>>> import numpy as np
>>> np.set_printoptions(precision=4, suppress=True, linewidth=100, legacy="1.25")
>>> def tidy(a):
...     return np.round(a, 4) + 0
... 
>>> arr = np.loadtxt("sample3.csv", delimiter=",")
>>> print(tidy(arr))
[[ 0.2571 -0.0857 -0.4286]
 [-0.0857  0.0286  0.1429]
 [-0.4286  0.1429  0.7143]]
>>> cov = arr.T @ arr
>>> print(np.linalg.matrix_rank(cov))
1
>>> print(tidy(np.linalg.svd(arr, compute_uv=False) ** 2))
[1. 0. 0.]
>>> print(tidy(cov))
[[ 0.2571 -0.0857 -0.4286]
 [-0.0857  0.0286  0.1429]
 [-0.4286  0.1429  0.7143]]
>>> print((arr @ arr.T).shape)
(3, 3)
>>> print(np.allclose(cov, cov.T))
True
>>> print(tidy(np.diag(cov)))
[0.2571 0.0286 0.7143]
>>> print(np.trace(cov), (arr ** 2).sum())
1.0 1.0
>>> t3 = np.stack([cov, 2 * cov, cov[::-1]])
>>> print(tidy(np.einsum("bij,cij->bc", t3, t3)))
[[ 1.      2.     -0.8286]
 [ 2.      4.     -1.6571]
 [-0.8286 -1.6571  1.    ]]
>>> print(np.linalg.matrix_rank(t3))
[1 1 1]
>>> print(tidy(np.linalg.det(t3)))
[0. 0. 0.]
>>> print(tidy(t3.sum(axis=0)))
[[ 0.3429 -0.1143 -0.5714]
 [-0.3429  0.1143  0.5714]
 [-1.0286  0.3429  1.7143]]
>>> rank = np.linalg.matrix_rank(arr)
>>> print(rank)
1
>>> ns = np.linalg.svd(arr)[2][rank:].T
>>> print(np.linalg.matrix_rank(arr.T @ arr), np.linalg.matrix_rank(arr @ arr.T))
1 1
>>> print([int(np.linalg.matrix_rank(arr[:i])) for i in range(1, len(arr) + 1)])
[1, 1, 1]
>>> print(np.unique(arr.round(6), axis=0).shape)
(3, 3)
>>> print(tidy(arr @ np.linalg.pinv(arr) @ arr))
[[ 0.2571 -0.0857 -0.4286]
 [-0.0857  0.0286  0.1429]
 [-0.4286  0.1429  0.7143]]
>>> print(np.abs(np.diag(np.linalg.qr(arr)[1])) > 1e-9)
[ True False False]
>>> left, sig, Vh = np.linalg.svd(arr)
>>> print(tidy(sig))
[1. 0. 0.]
>>> M2 = left[:, :1] @ np.diag(sig[:1]) @ Vh[:1]
>>> print(tidy(M2))
[[ 0.2571 -0.0857 -0.4286]
 [-0.0857  0.0286  0.1429]
 [-0.4286  0.1429  0.7143]]
>>> print(tidy(np.linalg.norm(arr - M2) / np.linalg.norm(arr)))
0.0
>>> print(np.linalg.matrix_rank(arr, rtol=0.05))
1
>>> print(tidy(np.linalg.norm(arr - M2, 2)), tidy(sig[1]))
0.0 0.0
>>> q, _ = np.linalg.qr(np.array([[-1.3, -0.4, 1.3, 1.0],
...     [0.2, 1.0, 2.4, 0.0],
...     [0.6, -0.3, 0.5, -0.7],
...     [0.1, 1.3, -0.7, -1.4]]))
>>> evecs, _ = np.linalg.qr(np.array([[-1.5, -1.3, -1.2, 0.6],
...     [0.6, -1.2, -1.2, -1.1],
...     [-0.1, 0.2, 1.3, 0.2],
...     [-2.2, -0.3, 1.7, -1.1]]))
>>> sig = 10 * 0.7 ** np.arange(4)
>>> E = q[:, :4] * sig @ evecs[:4]
>>> print(tidy(E))
[[ 3.9621  5.0299 -3.3943  5.5725]
 [-0.874   1.8143  5.3187  0.7346]
 [-3.9025 -3.8128  0.9319  1.0896]
 [-2.9154  4.4915  0.7791 -2.6864]]
>>> x0 = np.array([0, 3, 1, 2])
>>> rhs = E @ x0
>>> c, lr = np.zeros(4), 1 / np.linalg.norm(E, 2) ** 2
>>> for i in range(250):
...     c -= lr * E.T @ (E @ c - rhs)
...     if i % 50 == 0: print(i, round(np.linalg.norm(E @ c - rhs), 4))
... 
0 10.9132
50 0.0053
100 0.0
150 0.0
200 0.0
>>> print(tidy(np.linalg.cond(E)))
2.9155
>>> print(tidy(c))
[0. 3. 1. 2.]
>>> x0 = np.array([3, 5, 4])
>>> print(tidy((arr * x0).sum(axis=1)))
[-1.3714  0.4571  2.2857]
>>> print(tidy(np.abs(np.linalg.eigvals(E)).max()))
7.3714
>>> print(np.allclose(E, E.T))
False
>>> print(tidy(np.linalg.det(E)))
1176.49
>>> print(tidy((E + E.T) / 2))
[[ 3.9621  2.0779 -3.6484  1.3286]
 [ 2.0779  1.8143  0.7529  2.613 ]
 [-3.6484  0.7529  0.9319  0.9343]
 [ 1.3286  2.613   0.9343 -2.6864]]
>>> M2 = np.array([[-1, -2], [2, -1], [-1, 2], [-1, 1]])
>>> print(np.vstack([E, M2.T]).shape)
(6, 4)
>>> print(tidy(M2.T @ E.T))
[[  3.9195  -1.5507  -5.7447  13.8057]
 [-14.1701  11.3057  14.5712   0.2111]]
>>> print(tidy(E @ M2))
[[  3.9195 -14.1701]
 [ -1.5507  11.3057]
 [ -5.7447  14.5712]
 [ 13.8057   0.2111]]
>>> print(np.linalg.matrix_rank(E @ M2))
2
>>> q, evecs = np.linalg.qr(E[:, :3])[0], np.linalg.qr(E[:, 3:])[0]
>>> sig = np.linalg.svd(q.T @ evecs, compute_uv=False)
>>> print(tidy(np.linalg.norm(q @ q.T - evecs @ evecs.T, 2)))
1.0
>>> print((sig > 0.9).sum())
0
>>> print(tidy(np.degrees(np.arccos(sig.clip(0, 1)))))
[51.3048]
>>> print(tidy(sig))
[0.6252]
